$ ipython --no-banner

In [1]: import numpy as np

In [2]: import numpy.linalg as la

In [3]: np.set_printoptions(suppress=True, linewidth=160)

In [4]: def tidy(a):
   ...:     return np.round(a, 2) + 0
   ...: 

In [5]: M = np.loadtxt("test18.csv", delimiter=",")

In [6]: print(M)
[[ 5. -4.  0.]
 [-3. -3.  0.]
 [ 0.  0.  1.]]

In [7]: hat = np.triu(np.array([[3, -2, -3], [3, -2, 0], [1, -2, -2]]), 1) + np.eye(3)

In [8]: M2 = hat @ M @ la.inv(hat)

In [9]: print(la.matrix_rank(M2))
3

In [10]: print(M2)
[[11. 24. 30.]
 [-3. -9. -9.]
 [ 0.  0.  1.]]

In [11]: print(np.trace(M2), np.trace(M))
3.0 3.0

In [12]: print(tidy(la.det(M)))
-27.0

In [13]: rng = np.random.default_rng(43971)

In [14]: M2 = M + rng.integers(-2, 3, (3, 2)) @ rng.integers(-2, 3, (2, 3))

In [15]: print(M2)
[[13. -2.  6.]
 [ 1. -1.  4.]
 [-8. -2. -5.]]

In [16]: print(np.abs(M2 - M).sum(axis=1))
[16. 10. 16.]

In [17]: print(la.matrix_rank(M2 - M, tol=1e-8))
2

In [18]: print(M2 - M)
[[ 8.  2.  6.]
 [ 4.  2.  4.]
 [-8. -2. -6.]]

In [19]: x0 = np.array([0, -1, 1])

In [20]: rhs = M2 @ x0

In [21]: c, lr = np.zeros(3), 1 / la.norm(M2, 2) ** 2

In [22]: for i in range(6):
    ...:     c -= lr * M2.T @ (M2 @ c - rhs)
    ...:     if i % 2 == 0: print(i, round(la.norm(M2 @ c - rhs), 2))
    ...: 
0 3.89
2 3.65
4 3.43

In [23]: print(tidy(la.cond(M2)))
5.97

In [24]: print(tidy(c))
[ 0.37 -0.18  0.39]

In [25]: G = M.T @ M

In [26]: print(np.diag(G))
[34. 25.  1.]

In [27]: arr = np.eye(2, dtype=int)[rng.permutation(2)]

In [28]: print(arr)
[[0 1]
 [1 0]]

In [29]: print(arr.sum(axis=1))
[1 1]

In [30]: print(tidy(np.sort(np.abs(la.eigvals(arr)))[::-1]))
[1. 1.]

In [31]: pr = np.eye(2)[0]

In [32]: for _ in range(5):
    ...:     pr = pr @ arr
    ...:     print(pr.round(2))
    ...: 
[0. 1.]
[1. 0.]
[0. 1.]
[1. 0.]
[0. 1.]
